% ipython --no-banner

In [1]: import numpy as np

In [2]: np.set_printoptions(precision=2, suppress=True, linewidth=160)

In [3]: rd = lambda a: np.round(a, 2) + 0

In [4]: F = np.array([[1, 1, -1, -1, -1, -1, 1, 1],
   ...:     [1, 1, 1, 1, 1, 1, 1, 1],
   ...:     [1, -1, 1, -1, -1, 1, -1, 1],
   ...:     [1, 1, -1, -1, 1, 1, -1, -1]])

In [5]: W1 = np.array([[2, 1, 0, 1, 3, 2],
   ...:     [2, 3, 3, 0, 0, 2],
   ...:     [0, 3, 1, 1, 0, 0],
   ...:     [3, 3, 0, 3, 3, 3],
   ...:     [3, 2, 2, 3, 0, 1],
   ...:     [0, 2, 0, 0, 0, 0],
   ...:     [0, 3, 2, 2, 3, 2],
   ...:     [1, 2, 2, 1, 0, 0]])

In [6]: b = np.array([-2, 0, -4, 1, -4, -5])

In [7]: act = np.maximum(F @ W1 + b, 0)

In [8]: act
Out[8]: 
array([[ 0,  0,  0,  0,  0,  0],
       [ 9, 19,  6, 12,  5,  5],
       [ 0,  0,  0,  0,  0,  0],
       [ 1,  0,  0,  0,  0,  0]])

In [9]: np.linalg.matrix_rank(act)
Out[9]: np.int64(2)

In [10]: basis = np.array([[1, 3, 3],
    ...:     [1, -1, -1],
    ...:     [2, -1, -2],
    ...:     [1, 2, -3],
    ...:     [-1, 0, -3],
    ...:     [-3, 3, 2]])

In [11]: W1 @ basis
Out[11]: 
array([[ -5,  13,  -3],
       [  5,   6,   1],
       [  6,  -2,  -8],
       [ -3,  21,  -6],
       [  9,  14,  -4],
       [  2,  -2,  -2],
       [  0,   5, -18],
       [  8,   1,  -6]])

In [12]: (act @ basis).round(6).argmax(axis=1)
Out[12]: array([0, 1, 0, 1])

In [13]: other = F[0, 0] * F[1:] - np.outer(F[1:, 0], F[0])

In [14]: other
Out[14]: 
array([[ 0,  0,  2,  2,  2,  2,  0,  0],
       [ 0, -2,  2,  0,  0,  2, -2,  0],
       [ 0,  0,  0,  0,  2,  2, -2, -2]])

In [15]: np.linalg.matrix_rank(other), np.linalg.matrix_rank(F)
Out[15]: (np.int64(3), np.int64(4))

In [16]: F[:, 0] / F[0, 0]
Out[16]: array([1., 1., 1., 1.])

In [17]: W1 = np.array([[-2, 0],
    ...:     [0, 0],
    ...:     [3, -2],
    ...:     [1, -1],
    ...:     [-3, -2],
    ...:     [-1, 2],
    ...:     [2, 0],
    ...:     [-1, -1]])

In [18]: b = np.array([4, 1])

In [19]: act = np.maximum(other @ W1 + b, 0)

In [20]: np.linalg.matrix_rank(act)
Out[20]: np.int64(2)

In [21]: (act > 0).astype(int)
Out[21]: 
array([[1, 0],
       [1, 1],
       [0, 1]])

In [22]: rd((act > 0).mean(axis=0))
Out[22]: array([0.67, 0.67])

In [23]: basis = np.array([[1, 0, 3], [0, 1, 0]])

In [24]: (act @ basis).round(6).argmax(axis=1)
Out[24]: array([2, 2, 1])
